$ python3 -q
>>> import numpy as np
>>> np.set_printoptions(suppress=True, linewidth=100)
>>> F = np.load("x.npy")
>>> print(F.round(2))
[[-0.95  0.35 -0.67 -1.5   0.67 -0.01]
 [ 0.35 -0.42 -3.53  0.37 -2.24  0.54]
 [-0.67 -3.53  0.56  1.4   0.07  2.92]
 [-1.5   0.37  1.4  -2.8  -1.97  0.79]
 [ 0.67 -2.24  0.07 -1.97  0.97 -1.25]
 [-0.01  0.54  2.92  0.79 -1.25  0.64]]
>>> print(np.linalg.lstsq(F[:-1].T, F[-1])[2])
5
>>> print(round(float(np.trace(np.linalg.pinv(F) @ F)), 2))
5.0
>>> print(np.allclose(F[:-1].T @ np.linalg.lstsq(F[:-1].T, F[-1])[0], F[-1]))
True
>>> x0 = np.array([1, 2, 2, 2, -2, 1])
>>> a = np.maximum(F @ x0, 0)
>>> print(np.flatnonzero(a > 1e-9))
[3 5]
>>> print(np.round(F * (a > 1e-9)[:, None], 2))
[[-0.    0.   -0.   -0.    0.   -0.  ]
 [ 0.   -0.   -0.    0.   -0.    0.  ]
 [-0.   -0.    0.    0.    0.    0.  ]
 [-1.5   0.37  1.4  -2.8  -1.97  0.79]
 [ 0.   -0.    0.   -0.    0.   -0.  ]
 [-0.01  0.54  2.92  0.79 -1.25  0.64]]
>>> print(a.round(2))
[ 0.    0.    0.    1.18  0.   11.63]
>>> th = np.radians(135)
>>> r_ = np.eye(6)
>>> r_[4, 4] = r_[3, 3] = np.cos(th)
>>> r_[4, 3], r_[3, 4] = -np.sin(th), np.sin(th)
>>> print(r_.round(2))
[[ 1.    0.    0.    0.    0.    0.  ]
 [ 0.    1.    0.    0.    0.    0.  ]
 [ 0.    0.    1.    0.    0.    0.  ]
 [ 0.    0.    0.   -0.71  0.71  0.  ]
 [ 0.    0.    0.   -0.71 -0.71  0.  ]
 [ 0.    0.    0.    0.    0.    1.  ]]
>>> other = F @ r_.T
>>> print(np.round(np.abs(other - F).max(axis=0), 2))
[0.   0.   0.   4.05 5.35 0.  ]
>>> print(np.round(np.linalg.svd(F, compute_uv=False), 2) + 0, np.round(np.linalg.svd(other, compute_uv=False), 2) + 0)
[5. 5. 4. 4. 2. 0.] [5. 5. 4. 4. 2. 0.]
>>> print(np.allclose(np.linalg.norm(F, axis=1), np.linalg.norm(other, axis=1)))
True
>>> print(round(float(np.abs(np.linalg.eigvals(r_)).max()), 2))
1.0
>>> E = np.loadtxt("dump.csv", delimiter=",")
>>> print(E)
[[ 2.  0.  3.  2. -3.  0.  1. -1. -3.  0. -2.]
 [-3.  0.  1.  0.  0. -3. -2. -1. -2. -3.  3.]
 [-3.  1. -1. -3.  1.  2. -2.  3. -2.  3.  1.]
 [ 1. -3.  0. -3.  0.  2. -1.  1.  1.  0. -3.]
 [ 1.  0.  0. -2. -2. -1.  3.  2.  3. -2.  3.]
 [ 2. -2.  1.  0. -1.  3. -2. -3. -1. -1. -3.]
 [ 2. -3.  3.  1.  3.  0. -3. -2.  2.  2.  2.]
 [ 1.  2. -2. -1.  2.  2.  0. -1.  3.  0. -2.]
 [ 0.  2. -3. -3.  3.  2.  2.  0.  1.  0.  1.]
 [-3.  2.  3. -2.  0.  0. -2. -3. -1.  2.  3.]
 [-3.  0. -2.  0. -1.  0.  2.  0.  3. -1.  1.]]
>>> rng = np.random.default_rng(863)
>>> idx = rng.permutation(11)
>>> print(idx)
[ 1  7  8 10  9  3  0  6  2  4  5]
>>> other = E[idx][:, idx]
>>> print(other)
[[ 0. -1. -2.  3. -3.  0. -3. -2.  1.  0. -3.]
 [ 2. -1.  3. -2.  0. -1.  1.  0. -2.  2.  2.]
 [ 2.  0.  1.  1.  0. -3.  0.  2. -3.  3.  2.]
 [ 0.  0.  3.  1. -1.  0. -3.  2. -2. -1.  0.]
 [ 2. -3. -1.  3.  2. -2. -3. -2.  3.  0.  0.]
 [-3.  1.  1. -3.  0. -3.  1. -1.  0.  0.  2.]
 [ 0. -1. -3. -2.  0.  2.  2.  1.  3. -3.  0.]
 [-3. -2.  2.  2.  2.  1.  2. -3.  3.  3.  0.]
 [ 1.  3. -2.  1.  3. -3. -3. -2. -1.  1.  2.]
 [ 0.  2.  3.  3. -2. -2.  1.  3.  0. -2. -1.]
 [-2. -3. -1. -3. -1.  0.  2. -2.  1. -1.  3.]]
>>> print(np.diag(other))
[ 0. -1.  1.  1.  2. -3.  2. -3. -1. -2.  3.]
>>> print(np.round(np.sort(np.abs(np.linalg.eigvals(other))), 2))
[1.99 3.24 3.24 3.5  3.5  5.44 5.44 5.44 5.44 5.98 5.98]
>>> print(np.trace(other))
-1.0
>>> print(np.allclose(other, E))
False
>>> O, r_ = np.linalg.qr(other)
>>> print(np.round(O @ r_, 2) + 0)
[[ 0. -1. -2.  3. -3.  0. -3. -2.  1.  0. -3.]
 [ 2. -1.  3. -2.  0. -1.  1.  0. -2.  2.  2.]
 [ 2.  0.  1.  1.  0. -3.  0.  2. -3.  3.  2.]
 [ 0.  0.  3.  1. -1.  0. -3.  2. -2. -1.  0.]
 [ 2. -3. -1.  3.  2. -2. -3. -2.  3.  0.  0.]
 [-3.  1.  1. -3.  0. -3.  1. -1.  0.  0.  2.]
 [ 0. -1. -3. -2.  0.  2.  2.  1.  3. -3.  0.]
 [-3. -2.  2.  2.  2.  1.  2. -3.  3.  3.  0.]
 [ 1.  3. -2.  1.  3. -3. -3. -2. -1.  1.  2.]
 [ 0.  2.  3.  3. -2. -2.  1.  3.  0. -2. -1.]
 [-2. -3. -1. -3. -1.  0.  2. -2.  1. -1.  3.]]
>>> print(np.round(np.abs(np.diag(r_)), 2))
[5.92 6.21 7.14 7.31 5.57 5.57 4.9  3.46 3.17 2.09 1.2 ]
>>> print(np.allclose(r_.T @ r_, other.T @ other))
True
>>> print(np.round(O.T @ O, 2) + 0)
[[1. 0. 0. 0. 0. 0. 0. 0. 0. 0. 0.]
 [0. 1. 0. 0. 0. 0. 0. 0. 0. 0. 0.]
 [0. 0. 1. 0. 0. 0. 0. 0. 0. 0. 0.]
 [0. 0. 0. 1. 0. 0. 0. 0. 0. 0. 0.]
 [0. 0. 0. 0. 1. 0. 0. 0. 0. 0. 0.]
 [0. 0. 0. 0. 0. 1. 0. 0. 0. 0. 0.]
 [0. 0. 0. 0. 0. 0. 1. 0. 0. 0. 0.]
 [0. 0. 0. 0. 0. 0. 0. 1. 0. 0. 0.]
 [0. 0. 0. 0. 0. 0. 0. 0. 1. 0. 0.]
 [0. 0. 0. 0. 0. 0. 0. 0. 0. 1. 0.]
 [0. 0. 0. 0. 0. 0. 0. 0. 0. 0. 1.]]
>>> other = np.array([[7, 8],
...     [-1, 0],
...     [-5, 9],
...     [1, 4],
...     [-6, 8],
...     [-2, 8],
...     [-1, -3],
...     [8, 9],
...     [5, -3],
...     [3, 0],
...     [6, -3]])
>>> print(np.einsum("ij->j", E))
[ -3.  -1.   3. -11.   2.   7.  -4.  -5.   4.   0.   4.]
>>> print(E @ other)
[[-17.  30.]
 [-27. -45.]
 [  1.  15.]
 [ -1.  30.]
 [ 59. -33.]
 [-37.  32.]
 [  0.  50.]
 [ -7.   6.]
 [ -3. -11.]
 [-43. -32.]
 [ 11. -68.]]
>>> print(np.einsum("ij,ij->i", E, E))
[41. 46. 52. 35. 45. 43. 57. 32. 41. 53. 29.]
>>> print(np.linalg.matrix_rank(E @ other))
2
